% ipython --no-banner

In [1]: import numpy as np

In [2]: import numpy.linalg as la

In [3]: np.set_printoptions(precision=2, suppress=True, linewidth=200, floatmode="fixed")

In [4]: rnd = lambda a: np.round(a, 2) + 0

In [5]: A = np.load("m.npy")

In [6]: print(A)
[[ 6.56  1.78  3.33  5.28  0.86]
 [ 6.83  1.73  3.39  5.81  1.22]
 [ 7.24  1.82  3.13  6.09  0.57]
 [ 7.52  1.81  2.79  6.00  0.73]
 [ 6.77  2.13  2.95  5.87  1.30]
 [ 6.76  1.81  3.28  6.30  1.29]
 [ 7.09  2.14  2.96  5.85  0.71]
 [ 7.12  2.71  3.17  6.13  1.05]
 [ 7.17  1.89  2.65  6.09  1.00]
 [ 6.85  1.75  2.93  6.16  0.73]
 [ 6.58  1.83  3.60  6.09  1.05]
 [ 6.96  1.74  3.57  6.20  0.96]
 [ 6.97  2.05  2.64  5.74  1.41]
 [ 6.75  1.83  2.51  5.75  1.09]
 [ 7.26  2.66  3.29  5.59  0.77]
 [ 7.36  1.95  2.89  6.05  1.16]
 [-0.09  8.82  7.20  4.99  5.02]
 [-0.18  9.06  7.02  5.30  5.19]
 [ 0.12  8.93  7.88  4.97  4.60]
 [ 0.22  8.84  7.56  4.95  4.68]
 [-0.23  9.01  6.95  4.65  5.35]
 [ 0.04  8.61  6.99  4.87  4.69]
 [ 0.05  9.06  6.76  4.80  4.96]
 [ 0.04  9.07  6.93  5.06  4.92]
 [ 0.49  8.47  7.02  5.12  5.07]
 [-0.02  9.16  7.24  5.51  4.90]
 [ 0.69  9.13  7.27  5.30  4.96]
 [-0.01  9.14  7.06  5.06  5.45]
 [ 0.20  9.40  7.66  4.65  5.18]
 [-0.43  9.06  6.96  4.64  5.05]
 [-0.33  9.32  6.91  5.11  4.88]
 [-0.04  8.96  7.15  5.15  5.27]]

In [7]: print(la.cond(A) > 100)
False

In [8]: print(np.argsort(-la.norm(A, axis=0).round(6), kind="stable")[:3])
[1 2 3]

In [9]: print([round(float(x), 2) for x in la.svd(A, compute_uv=False)[:3]])
[60.17, 29.63, 1.73]

In [10]: def softmax(z):
    ...:     e = np.exp(z - z.max(axis=-1, keepdims=True))
    ...:     return e / e.sum(axis=-1, keepdims=True)
    ...: 

In [11]: print(rnd(softmax(A).sum(axis=1)))
[1.00 1.00 1.00 1.00 1.00 1.00 1.00 1.00 1.00 1.00 1.00 1.00 1.00 1.00 1.00 1.00 1.00 1.00 1.00 1.00 1.00 1.00 1.00 1.00 1.00 1.00 1.00 1.00 1.00 1.00 1.00 1.00]

In [12]: scores = A @ A.T / np.sqrt(5)

In [13]: print(rnd(softmax(scores)[27] @ A))
[0.12 9.21 7.39 4.99 5.09]

In [14]: Uu, sv, Vh = la.svd(A)

In [15]: print(np.argmax(sv[:-1] / (sv[1:] + 1e-6)) + 1)
2

In [16]: print(rnd(sv))
[60.17 29.63  1.73  1.44  1.10]

In [17]: out = Uu[:, :2] @ np.diag(sv[:2]) @ Vh[:2]

In [18]: print(rnd(la.norm(A - out, 2)), rnd(sv[2]))
1.73 1.73

In [19]: print(rnd(np.abs(A - out).max()))
0.63

In [20]: print(la.matrix_rank(A, rtol=0.05))
2

In [21]: print(la.matrix_rank(out))
2

In [22]: Q, R = la.qr(A)

In [23]: print(rnd(np.abs(np.diag(R))))
[27.99 36.01  2.11  1.68  1.36]

In [24]: print(rnd(R))
[[-27.99  -8.07 -12.38 -23.83  -4.04]
 [  0.00  36.01  28.57  19.91  20.02]
 [  0.00   0.00  -2.11  -0.71  -0.19]
 [  0.00   0.00   0.00   1.68   0.56]
 [  0.00   0.00   0.00   0.00  -1.36]]

In [25]: print(rnd(np.trace(Q @ Q.T)))
5.0

In [26]: print(Q.shape, R.shape)
(32, 5) (5, 5)

In [27]: print(rnd(Q.T @ Q))
[[1.00 0.00 0.00 0.00 0.00]
 [0.00 1.00 0.00 0.00 0.00]
 [0.00 0.00 1.00 0.00 0.00]
 [0.00 0.00 0.00 1.00 0.00]
 [0.00 0.00 0.00 0.00 1.00]]

In [28]: arr = np.load("a.npy")

In [29]: print(arr)
[[6 3 3 4 6 5 3 5 5 5]
 [6 3 3 4 6 5 3 5 5 5]
 [5 2 2 3 5 4 2 4 4 4]
 [6 3 3 4 6 5 3 5 5 5]
 [5 2 2 3 5 4 2 4 4 4]
 [4 1 1 2 4 3 1 3 3 3]
 [6 3 3 4 6 5 3 5 5 5]
 [5 2 2 3 5 4 2 4 4 4]
 [6 3 3 4 6 5 3 5 5 5]]

In [30]: blk = np.stack([arr, 3 * arr, arr[::-1]])

In [31]: print(np.einsum("bij,cij->bc", blk, blk))
[[ 1555  4665  1495]
 [ 4665 13995  4485]
 [ 1495  4485  1555]]

In [32]: print(blk.sum(axis=0))
[[30 15 15 20 30 25 15 25 25 25]
 [29 14 14 19 29 24 14 24 24 24]
 [26 11 11 16 26 21 11 21 21 21]
 [28 13 13 18 28 23 13 23 23 23]
 [25 10 10 15 25 20 10 20 20 20]
 [22  7  7 12 22 17  7 17 17 17]
 [29 14 14 19 29 24 14 24 24 24]
 [26 11 11 16 26 21 11 21 21 21]
 [30 15 15 20 30 25 15 25 25 25]]

In [33]: print((blk @ arr.T).shape)
(3, 9, 9)

In [34]: print(rnd(la.norm(blk, axis=(1, 2))))
[ 39.43 118.30  39.43]
